>>> import numpy as np
>>> np.set_printoptions(precision=3, suppress=True, linewidth=160, floatmode="fixed")
>>> K = np.load("test8.npy")
>>> print(K)
[[ 3.014  2.453  0.160]
 [-0.703 -0.553 -0.523]
 [-0.271  0.047 -0.360]
 [ 7.328  5.660 -0.506]
 [-4.125 -3.095  0.000]
 [-0.196 -0.278 -0.239]
 [-0.239 -0.759  0.230]
 [-0.762 -1.173 -0.166]
 [-4.982 -3.966 -0.079]
 [ 4.955  3.412 -0.430]
 [-0.963 -0.509 -0.248]
 [ 0.550  0.466 -0.144]
 [ 7.456  5.869 -0.242]
 [ 8.854  6.146 -0.291]
 [ 0.344  0.576 -0.093]
 [-3.913 -3.025 -0.011]
 [ 4.392  3.257 -0.080]
 [-1.781 -1.121 -0.460]
 [-0.445 -0.023 -0.146]
 [-1.374 -1.099 -0.090]
 [-3.788 -2.808  0.109]
 [-1.941 -0.990  0.262]
 [ 4.069  2.849  0.220]
 [ 9.413  6.640 -0.294]
 [-0.971 -1.208 -0.198]
 [ 6.372  4.379  0.097]
 [-1.948 -1.435  0.316]]
>>> D = np.linalg.norm(K[:, None] - K[None], axis=-1)
>>> D.shape
(27, 27)
>>> print(np.unravel_index(D.round(6).argmax(), D.shape))
(np.int64(8), np.int64(23))
>>> np.linalg.matrix_rank(D ** 2)
np.int64(5)
>>> D[1].round(6).argsort(kind="stable")[:4]
array([ 1, 10,  5, 18])
>>> print(D[:5, :5])
[[ 0.000  4.829  4.105  5.417  9.043]
 [ 4.829  0.000  0.757 10.154  4.295]
 [ 4.105  0.757  0.000  9.448  4.985]
 [ 5.417 10.154  9.448  0.000 14.425]
 [ 9.043  4.295  4.985 14.425  0.000]]
>>> Z = K[[21, 1]].astype(float)
>>> for _ in range(5):
...     lab = np.linalg.norm(K[:, None] - Z, axis=-1).argmin(axis=1)
...     Z = np.array([K[lab == j].mean(axis=0) for j in range(2)])
... 
>>> lab
array([1, 0, 0, 1, 0, 0, 0, 0, 0, 1, 0, 0, 1, 1, 0, 0, 1, 0, 0, 0, 0, 0, 1, 1, 0, 1, 0])
>>> Z
array([[-1.528, -1.164, -0.102],
       [ 6.206,  4.518, -0.152]])
>>> Z[1] - Z[0]
array([ 7.734,  5.682, -0.050])
>>> print(np.abs(Z[1] - Z[0]).argmax())
0
>>> np.bincount(lab)
array([18,  9])
>>> feats = np.loadtxt("dump.csv", delimiter=",")
>>> feats
array([[ 3.300,  1.800,  3.600],
       [-0.900, -1.300, -0.800],
       [ 0.400, -1.400,  0.400],
       [ 0.600,  0.500, -1.000],
       [ 0.200, -0.100,  0.600],
       [ 0.900,  0.400,  1.100],
       [-0.200,  0.300, -1.100],
       [ 0.600, -0.500,  1.200],
       [-0.900,  1.000,  1.000],
       [-0.200,  0.200, -1.700],
       [-0.900, -1.000, -0.600],
       [-0.100,  0.400, -0.700],
       [-1.600,  0.600, -1.000],
       [-0.200,  1.500, -0.400],
       [-1.800, -1.300, -0.700],
       [ 1.100,  0.600,  1.300],
       [-0.300, -0.400,  1.700]])
>>> O, Rm = np.linalg.qr(feats)
>>> print(np.round(abs(Rm[0, 0]), 3), np.round(np.linalg.norm(feats[:, 0]), 3))
4.72 4.72
>>> print(np.abs(np.diag(Rm)))
[4.720 3.368 3.899]
>>> np.allclose(Rm.T @ Rm, feats.T @ feats)
True
>>> O.shape, Rm.shape
((17, 3), (3, 3))
>>> O @ Rm
array([[ 3.300,  1.800,  3.600],
       [-0.900, -1.300, -0.800],
       [ 0.400, -1.400,  0.400],
       [ 0.600,  0.500, -1.000],
       [ 0.200, -0.100,  0.600],
       [ 0.900,  0.400,  1.100],
       [-0.200,  0.300, -1.100],
       [ 0.600, -0.500,  1.200],
       [-0.900,  1.000,  1.000],
       [-0.200,  0.200, -1.700],
       [-0.900, -1.000, -0.600],
       [-0.100,  0.400, -0.700],
       [-1.600,  0.600, -1.000],
       [-0.200,  1.500, -0.400],
       [-1.800, -1.300, -0.700],
       [ 1.100,  0.600,  1.300],
       [-0.300, -0.400,  1.700]])
>>> arr = np.loadtxt("layer12.csv", delimiter=",")
>>> arr
array([[0.000, 2.000, 2.000],
       [0.000, 1.000, 2.000],
       [0.000, 2.000, 0.000]])
>>> # null space of dimension 1
>>> M2 = np.array([[2, 0, 4], [3, 5, 7], [5, 1, 2]])
>>> print(np.einsum("ij,ij->i", arr, arr))
[8.000 5.000 4.000]
>>> np.einsum("ik,kj->ji", arr, M2)
array([[16.000, 13.000,  6.000],
       [12.000,  7.000, 10.000],
       [18.000, 11.000, 14.000]])
>>> print(M2.T @ arr.T)
[[16.000 13.000  6.000]
 [12.000  7.000 10.000]
 [18.000 11.000 14.000]]
>>> np.linalg.matrix_rank(np.vstack([arr, M2.T]))
np.int64(3)
>>> np.vstack([arr, M2.T]).shape
(6, 3)
>>> arr @ M2
array([[16.000, 12.000, 18.000],
       [13.000,  7.000, 11.000],
       [ 6.000, 10.000, 14.000]])
>>> U, s, VT = np.linalg.svd(arr)
>>> np.argmax(s[:-1] / (s[1:] + 1e-6)) + 1
np.int64(2)
>>> s
array([3.811, 1.575, 0.000])
>>> M2 = U[:, :2] @ np.diag(s[:2]) @ VT[:2]
>>> M2.round(3) + 0
array([[0.000, 2.000, 2.000],
       [0.000, 1.000, 2.000],
       [0.000, 2.000, 0.000]])
>>> round(np.linalg.norm(arr - M2) / np.linalg.norm(arr), 3)
np.float64(0.0)
>>> print(np.linalg.matrix_rank(M2))
2
>>> data = np.loadtxt("a.csv", delimiter=",")
>>> print(data)
[[-2.000  3.000  1.000 -1.000]
 [ 0.000 -2.000  0.000  1.000]
 [ 0.000  0.000  1.000 -2.000]
 [ 0.000  0.000  0.000 -2.000]]
>>> vals, evecs = np.linalg.eig(data)
>>> np.sort(np.linalg.eigvals(np.linalg.inv(data)))
array([-0.500, -0.500, -0.500,  1.000])
>>> vals
array([-2.000, -2.000,  1.000, -2.000])
>>> np.sort(np.linalg.eigvals(data.T))
array([-2.000, -2.000, -2.000,  1.000])
>>> np.prod(vals)
np.float64(-8.0)
>>> data @ evecs[:, 0] - vals[0] * evecs[:, 0]
array([0.000, 0.000, 0.000, 0.000])
>>> mat = np.load("case0.npy")
>>> print(mat)
[[3.000 0.000 2.000 2.000]
 [0.000 3.000 0.000 0.000]
 [2.000 0.000 3.000 2.000]
 [2.000 0.000 2.000 3.000]]
>>> # 2 groups of indices that never mix
>>> x0 = np.ones(4)
>>> for _ in range(7):
...     x0 = mat @ x0
...     x0 /= np.linalg.norm(x0)
...     print(round(x0 @ mat @ x0, 3))
... 
6.769
6.956
6.992
6.998
7.0
7.0
7.0
>>> x0
array([0.577, 0.002, 0.577, 0.577])
>>> print(round(np.linalg.eigvalsh(mat)[-1], 3))
7.0
